$ python -q
>>> import numpy as np
>>> from numpy import linalg as LA
>>> np.set_printoptions(precision=1, suppress=True, linewidth=160, floatmode="fixed")
>>> X = np.load("layer6.npy")
>>> print(X)
[[41 -3 15  8 -7 10  0]
 [-3 40  3  6  6 32 -3]
 [15  3 36 -7 11 27 18]
 [ 8  6 -7 43  0  3 -1]
 [-7  6 11  0 28 14 25]
 [10 32 27  3 14 53  7]
 [ 0 -3 18 -1 25  7 50]]
>>> # equal to its transpose
>>> rng = np.random.default_rng(8344)
>>> z = rng.permutation(7)
>>> other = X[:, z] * rng.choice([-1, 1], 7)
>>> print(other)
[[ -8   7   3 -15   0  41  10]
 [ -6  -6 -40  -3   3  -3  32]
 [  7 -11  -3 -36 -18  15  27]
 [-43   0  -6   7   1   8   3]
 [  0 -28  -6 -11 -25  -7  14]
 [ -3 -14 -32 -27  -7  10  53]
 [  1 -25   3 -18 -50   0   7]]
>>> left, _, vt = LA.svd(X.T @ other)
>>> print(np.round(left @ vt, 1) + 0)
[[ 0.0  0.0  0.0  0.0  0.0  1.0  0.0]
 [ 0.0  0.0 -1.0  0.0  0.0  0.0  0.0]
 [ 0.0  0.0  0.0 -1.0  0.0  0.0  0.0]
 [-1.0  0.0  0.0  0.0  0.0  0.0  0.0]
 [ 0.0 -1.0  0.0  0.0  0.0  0.0  0.0]
 [ 0.0  0.0  0.0  0.0  0.0  0.0  1.0]
 [ 0.0  0.0  0.0  0.0 -1.0  0.0  0.0]]
>>> print(z)
[3 4 1 2 6 0 5]
>>> w, vecs = LA.eigh(X)
>>> vec = np.array([0, 3, 1, 3, 2, 1, 0])
>>> print(vec @ X @ vec)
1468
>>> print(np.abs(X).sum(axis=1).max(), round(np.abs(w).max(), 1))
146 103.5
>>> ang = np.radians(15)
>>> R = np.eye(7)
>>> R[3, 3] = R[4, 4] = np.cos(ang)
>>> R[3, 4], R[4, 3] = -np.sin(ang), np.sin(ang)
>>> print(R)
[[ 1.0  0.0  0.0  0.0  0.0  0.0  0.0]
 [ 0.0  1.0  0.0  0.0  0.0  0.0  0.0]
 [ 0.0  0.0  1.0  0.0  0.0  0.0  0.0]
 [ 0.0  0.0  0.0  1.0 -0.3  0.0  0.0]
 [ 0.0  0.0  0.0  0.3  1.0  0.0  0.0]
 [ 0.0  0.0  0.0  0.0  0.0  1.0  0.0]
 [ 0.0  0.0  0.0  0.0  0.0  0.0  1.0]]
>>> other = X @ R.T
>>> print(LA.svd(X, compute_uv=False), LA.svd(other, compute_uv=False))
[103.5  65.4  51.2  44.4  13.9   8.9   3.9] [103.5  65.4  51.2  44.4  13.9   8.9   3.9]
>>> print(np.allclose(X @ X.T, other @ other.T))
True
>>> print(round(float(LA.det(R)), 1), np.round(np.trace(R), 1))
1.0 6.9
>>> print(np.allclose(LA.norm(X, axis=1), LA.norm(other, axis=1)))
True
>>> L = LA.cholesky(X)
>>> print(np.round(L @ L.T, 1) + 0)
[[41.0 -3.0 15.0  8.0 -7.0 10.0  0.0]
 [-3.0 40.0  3.0  6.0  6.0 32.0 -3.0]
 [15.0  3.0 36.0 -7.0 11.0 27.0 18.0]
 [ 8.0  6.0 -7.0 43.0  0.0  3.0 -1.0]
 [-7.0  6.0 11.0  0.0 28.0 14.0 25.0]
 [10.0 32.0 27.0  3.0 14.0 53.0  7.0]
 [ 0.0 -3.0 18.0 -1.0 25.0  7.0 50.0]]
>>> E = np.loadtxt("mat.csv", delimiter=",")
>>> print(E)
[[0.0 3.0 3.0 1.0 2.0 0.0 1.0 1.0 0.0 3.0 3.0 3.0 1.0 0.0]
 [0.0 1.0 1.0 0.0 0.0 3.0 3.0 3.0 0.0 2.0 2.0 9.0 2.0 3.0]
 [1.0 0.0 0.0 2.0 1.0 2.0 3.0 2.0 1.0 3.0 0.0 6.0 1.0 2.0]
 [2.0 0.0 3.0 2.0 1.0 2.0 0.0 1.0 1.0 0.0 1.0 3.0 1.0 3.0]
 [1.0 2.0 2.0 0.0 1.0 3.0 0.0 2.0 0.0 1.0 0.0 6.0 1.0 0.0]
 [2.0 1.0 2.0 1.0 0.0 3.0 0.0 2.0 1.0 3.0 2.0 6.0 1.0 0.0]
 [2.0 3.0 3.0 0.0 2.0 1.0 2.0 1.0 1.0 1.0 2.0 3.0 0.0 0.0]
 [0.0 0.0 2.0 1.0 1.0 1.0 1.0 3.0 3.0 0.0 0.0 9.0 0.0 3.0]]
>>> r0, r1 = E[5], E[0]
>>> print(r0 @ r0)
74.0
>>> p = (r0 @ r1) / (r0 @ r0) * r0
>>> print(r1 - p)
[-1.2  2.4  1.8  0.4  2.0 -1.9  1.0 -0.2 -0.6  1.1  1.8 -0.7  0.4  0.0]
>>> print(p)
[1.2 0.6 1.2 0.6 0.0 1.9 0.0 1.2 0.6 1.9 1.2 3.7 0.6 0.0]
>>> r0 = np.array([-2, -4, -2])
>>> print(np.cross(E[6, :3], E[2, :3]))
[ 0.0  3.0 -3.0]
>>> W0 = np.load("sample11.npy")
>>> print(W0)
[[1 1 0 2 1 2 1 0 3 3 1 2 1 1]
 [1 1 0 2 1 2 1 0 3 3 1 2 1 1]
 [0 0 0 0 0 0 0 0 0 0 0 0 0 0]
 [2 2 0 4 2 4 2 0 6 6 2 4 2 2]
 [1 1 0 2 1 2 1 0 3 3 1 2 1 1]
 [2 2 0 4 2 4 2 0 6 6 2 4 2 2]
 [1 1 0 2 1 2 1 0 3 3 1 2 1 1]
 [0 0 0 0 0 0 0 0 0 0 0 0 0 0]
 [3 3 0 6 3 6 3 0 9 9 3 6 3 3]
 [3 3 0 6 3 6 3 0 9 9 3 6 3 3]
 [1 1 0 2 1 2 1 0 3 3 1 2 1 1]
 [2 2 0 4 2 4 2 0 6 6 2 4 2 2]
 [1 1 0 2 1 2 1 0 3 3 1 2 1 1]
 [1 1 0 2 1 2 1 0 3 3 1 2 1 1]]
>>> left, s, vt = LA.svd(W0)
>>> vecs = vt[:(s > 1e-8).sum()]
>>> vec = W0[9] + -2 * W0[4] + rng.integers(2) * np.eye(14)[11]
>>> print(vec)
[1.0 1.0 0.0 2.0 1.0 2.0 1.0 0.0 3.0 3.0 1.0 3.0 1.0 1.0]
>>> print(LA.matrix_rank(np.vstack([W0, vec])))
2
>>> print(np.allclose(vecs.T @ vecs @ vec, vec))
False
>>> print(np.round(np.diag(vecs.T @ vecs), 1) + 0)
[0.0 0.0 0.0 0.1 0.0 0.1 0.0 0.0 0.2 0.2 0.0 0.1 0.0 0.0]
>>> t3 = np.stack([W0, 3 * W0, W0[::-1]])
>>> print(LA.matrix_rank(t3))
[1 1 1]
>>> print(LA.matrix_rank(t3.reshape(3, -1)))
2
>>> print(LA.norm(t3, axis=(1, 2)))
[ 37.0 111.0  37.0]
>>> print(np.round(LA.norm(W0, 1), 1), round(float(LA.norm(W0, np.inf)), 1))
57.0 57.0
>>> print(round(LA.norm(W0, 2), 1))
37.0
>>> print(LA.norm(W0, axis=1).argmax())
8
>>> print(np.round(LA.norm(W0) ** 2 / LA.norm(W0, 2) ** 2, 1))
1.0
>>> arr = np.load("data.npy")
>>> print(arr)
[[ 0  2 -2  1 -1 -3 -3  1  3 -3  0 -3  1 -3  2]
 [ 2  0  3  0  2 -2 -3 -3  1  2 -2 -2 -2 -3  3]
 [ 0 -3 -2  1  3  2  2 -1 -3 -2  3 -2 -2  0 -3]
 [-3 -1  1 -3  0  1 -1  1  3  0 -1  1 -1  1  1]
 [ 3 -2 -1  2 -3  3  0  0  1  2  3  3  3  2 -1]
 [-1 -1  2  0  0 -1  2 -1  0 -3  0  1  1  3 -1]
 [-1  2  3 -3  2 -3  3  0 -1  3  2  0 -3 -2 -2]
 [-1 -3  3  2  3 -3  1  0  0  2 -3 -1  3  3 -3]
 [-2  0 -1  1  3  3  2  3  1 -2  1 -1 -2  2  1]
 [ 0 -2 -2  2  2 -1  2  0 -1  2  3  2 -2 -3 -3]
 [-2  3  0 -2 -3  0  2  0 -1 -3  0 -1  0 -2  0]
 [ 2 -1 -3  1 -3  1 -3 -3 -3  2  2 -2 -2 -3  0]
 [-3  2 -2  0 -3 -2 -3 -3  3  2 -2 -3  2 -2  3]
 [ 4  2  4  1  3 -7 -9 -5  5  1 -4 -7 -3 -9  8]]
>>> print(LA.cond(arr) > 100)
True
>>> print(round(float(LA.norm(arr, 2) / LA.norm(arr)), 1))
0.7
>>> left, s, vt = LA.svd(arr)
>>> vecs = vt[:(s > 1e-8).sum()]
>>> vec = arr[12] + -2 * arr[13] + rng.integers(2) * np.eye(15)[14]
>>> print(vec)
[-11.0  -2.0 -10.0  -2.0  -9.0  12.0  15.0   7.0  -7.0   0.0   6.0  11.0   8.0  16.0 -13.0]
>>> print(np.allclose(vecs.T @ vecs @ vec, vec))
True
>>> print(np.diag(vecs.T @ vecs))
[0.8 0.8 0.9 0.9 1.0 0.9 0.7 1.0 0.8 1.0 0.8 1.0 0.8 1.0 0.6]
>>> print(LA.matrix_rank(np.vstack([arr, vec])))
13
>>> print(np.allclose(W0[:-1].T @ LA.lstsq(W0[:-1].T, W0[-1])[0], W0[-1]))
True
>>> print(round(np.trace(LA.pinv(W0) @ W0), 1))
1.0
>>> print(LA.lstsq(W0[:-1].T, W0[-1])[2])
1
>>> feats = np.load("m.npy")
>>> print(feats)
[[ 0.0 -1.0  0.0  0.0  0.0  0.0  0.0  0.0  0.0  0.0  0.0  0.0]
 [-1.0  5.0 -1.0  0.0  0.0  0.0  0.0  0.0  0.0  0.0  0.0  0.0]
 [ 0.0 -1.0  2.0 -1.0  0.0  0.0  0.0  0.0  0.0  0.0  0.0  0.0]
 [ 0.0  0.0 -1.0  2.0 -1.0  0.0  0.0  0.0  0.0  0.0  0.0  0.0]
 [ 0.0  0.0  0.0 -1.0  3.0 -1.0  0.0  0.0  0.0  0.0  0.0  0.0]
 [ 0.0  0.0  0.0  0.0 -1.0  0.0 -1.0  0.0  0.0  0.0  0.0  0.0]
 [ 0.0  0.0  0.0  0.0  0.0 -1.0  0.0 -1.0  0.0  0.0  0.0  0.0]
 [ 0.0  0.0  0.0  0.0  0.0  0.0 -1.0  4.0 -1.0  0.0  0.0  0.0]
 [ 0.0  0.0  0.0  0.0  0.0  0.0  0.0 -1.0  2.0 -1.0  0.0  0.0]
 [ 0.0  0.0  0.0  0.0  0.0  0.0  0.0  0.0 -1.0  1.0 -1.0  0.0]
 [ 0.0  0.0  0.0  0.0  0.0  0.0  0.0  0.0  0.0 -1.0  3.0 -1.0]
 [ 0.0  0.0  0.0  0.0  0.0  0.0  0.0  0.0  0.0  0.0 -1.0  4.0]]
>>> left, s = LA.svd(feats)
Traceback (most recent call last):
  File "<python-input-71>", line 1, in <module>
    left, s = LA.svd(feats)
    ^^^^^^^
ValueError: too many values to unpack (expected 2)
>>> left, s, vt = LA.svd(feats, full_matrices=False)
>>> print(np.allclose(left * s @ vt, feats))
True
>>> print(np.round(left.T @ feats @ vt.T, 1) + 0)
[[5.5 0.0 0.0 0.0 0.0 0.0 0.0 0.0 0.0 0.0 0.0 0.0]
 [0.0 4.7 0.0 0.0 0.0 0.0 0.0 0.0 0.0 0.0 0.0 0.0]
 [0.0 0.0 4.6 0.0 0.0 0.0 0.0 0.0 0.0 0.0 0.0 0.0]
 [0.0 0.0 0.0 3.9 0.0 0.0 0.0 0.0 0.0 0.0 0.0 0.0]
 [0.0 0.0 0.0 0.0 2.9 0.0 0.0 0.0 0.0 0.0 0.0 0.0]
 [0.0 0.0 0.0 0.0 0.0 2.4 0.0 0.0 0.0 0.0 0.0 0.0]
 [0.0 0.0 0.0 0.0 0.0 0.0 2.0 0.0 0.0 0.0 0.0 0.0]
 [0.0 0.0 0.0 0.0 0.0 0.0 0.0 1.2 0.0 0.0 0.0 0.0]
 [0.0 0.0 0.0 0.0 0.0 0.0 0.0 0.0 0.9 0.0 0.0 0.0]
 [0.0 0.0 0.0 0.0 0.0 0.0 0.0 0.0 0.0 0.5 0.0 0.0]
 [0.0 0.0 0.0 0.0 0.0 0.0 0.0 0.0 0.0 0.0 0.2 0.0]
 [0.0 0.0 0.0 0.0 0.0 0.0 0.0 0.0 0.0 0.0 0.0 0.0]]
>>> print(np.round(vt @ vt.T, 1) + 0)
[[1.0 0.0 0.0 0.0 0.0 0.0 0.0 0.0 0.0 0.0 0.0 0.0]
 [0.0 1.0 0.0 0.0 0.0 0.0 0.0 0.0 0.0 0.0 0.0 0.0]
 [0.0 0.0 1.0 0.0 0.0 0.0 0.0 0.0 0.0 0.0 0.0 0.0]
 [0.0 0.0 0.0 1.0 0.0 0.0 0.0 0.0 0.0 0.0 0.0 0.0]
 [0.0 0.0 0.0 0.0 1.0 0.0 0.0 0.0 0.0 0.0 0.0 0.0]
 [0.0 0.0 0.0 0.0 0.0 1.0 0.0 0.0 0.0 0.0 0.0 0.0]
 [0.0 0.0 0.0 0.0 0.0 0.0 1.0 0.0 0.0 0.0 0.0 0.0]
 [0.0 0.0 0.0 0.0 0.0 0.0 0.0 1.0 0.0 0.0 0.0 0.0]
 [0.0 0.0 0.0 0.0 0.0 0.0 0.0 0.0 1.0 0.0 0.0 0.0]
 [0.0 0.0 0.0 0.0 0.0 0.0 0.0 0.0 0.0 1.0 0.0 0.0]
 [0.0 0.0 0.0 0.0 0.0 0.0 0.0 0.0 0.0 0.0 1.0 0.0]
 [0.0 0.0 0.0 0.0 0.0 0.0 0.0 0.0 0.0 0.0 0.0 1.0]]
>>> print(np.round(left.T @ left, 1) + 0)
[[1.0 0.0 0.0 0.0 0.0 0.0 0.0 0.0 0.0 0.0 0.0 0.0]
 [0.0 1.0 0.0 0.0 0.0 0.0 0.0 0.0 0.0 0.0 0.0 0.0]
 [0.0 0.0 1.0 0.0 0.0 0.0 0.0 0.0 0.0 0.0 0.0 0.0]
 [0.0 0.0 0.0 1.0 0.0 0.0 0.0 0.0 0.0 0.0 0.0 0.0]
 [0.0 0.0 0.0 0.0 1.0 0.0 0.0 0.0 0.0 0.0 0.0 0.0]
 [0.0 0.0 0.0 0.0 0.0 1.0 0.0 0.0 0.0 0.0 0.0 0.0]
 [0.0 0.0 0.0 0.0 0.0 0.0 1.0 0.0 0.0 0.0 0.0 0.0]
 [0.0 0.0 0.0 0.0 0.0 0.0 0.0 1.0 0.0 0.0 0.0 0.0]
 [0.0 0.0 0.0 0.0 0.0 0.0 0.0 0.0 1.0 0.0 0.0 0.0]
 [0.0 0.0 0.0 0.0 0.0 0.0 0.0 0.0 0.0 1.0 0.0 0.0]
 [0.0 0.0 0.0 0.0 0.0 0.0 0.0 0.0 0.0 0.0 1.0 0.0]
 [0.0 0.0 0.0 0.0 0.0 0.0 0.0 0.0 0.0 0.0 0.0 1.0]]
